In [1]: import numpy as np

In [2]: np.set_printoptions(precision=2, suppress=True, linewidth=100)

In [3]: def rd(a):
   ...:     return np.round(a, 2) + 0
   ...: 

In [4]: data = np.array([[2, 2, 4, 0], [-1, 4, 0, 4], [-2, -1, -2, -1]])

In [5]: data
Out[5]: 
array([[ 2,  2,  4,  0],
       [-1,  4,  0,  4],
       [-2, -1, -2, -1]])

In [6]: rng = np.random.default_rng(816)

In [7]: A2 = data + rng.integers(-2, 3, (3, 2)) @ rng.integers(-2, 3, (2, 4))

In [8]: A2
Out[8]: 
array([[ 4,  1,  5, -2],
       [-3,  4, -1,  4],
       [ 2, -1,  0, -1]])

In [9]: A2 - data
Out[9]: 
array([[ 2, -1,  1, -2],
       [-2,  0, -1,  0],
       [ 4,  0,  2,  0]])

In [10]: rd(np.linalg.svd(A2 - data, compute_uv=False))
Out[10]: array([5.56, 2.01, 0.  ])

In [11]: m1 = np.load("w.npy")

In [12]: m1
Out[12]: 
array([[4., 1., 1., 1.],
       [1., 4., 1., 1.],
       [1., 1., 4., 1.],
       [1., 1., 1., 4.]])

In [13]: Lm = np.linalg.cholesky(m1)

In [14]: np.prod(np.diag(Lm)) ** 2, rd(np.linalg.det(m1))
Out[14]: (np.float64(189.0), np.float64(189.0))

In [15]: ev, evecs = np.linalg.eigh(m1)

In [16]: np.unique(ev.round(6) + 0, return_counts=True)[1]
Out[16]: array([3, 1])

In [17]: np.abs(evecs[:, -1]).round(6).argmax()
Out[17]: np.int64(0)

In [18]: rd(evecs @ np.diag(ev) @ evecs.T)
Out[18]: 
array([[4., 1., 1., 1.],
       [1., 4., 1., 1.],
       [1., 1., 4., 1.],
       [1., 1., 1., 4.]])

In [19]: rd(np.linalg.eigvalsh(m1 + 3 * np.eye(4)))
Out[19]: array([ 6.,  6.,  6., 10.])

In [20]: rd(np.linalg.svd(m1, compute_uv=False))
Out[20]: array([7., 3., 3., 3.])

In [21]: (ev > 1e-8).sum(), (ev < -1e-8).sum()
Out[21]: (np.int64(4), np.int64(0))

In [22]: rd(ev.sum()), np.trace(m1)
Out[22]: (np.float64(16.0), np.float64(16.0))
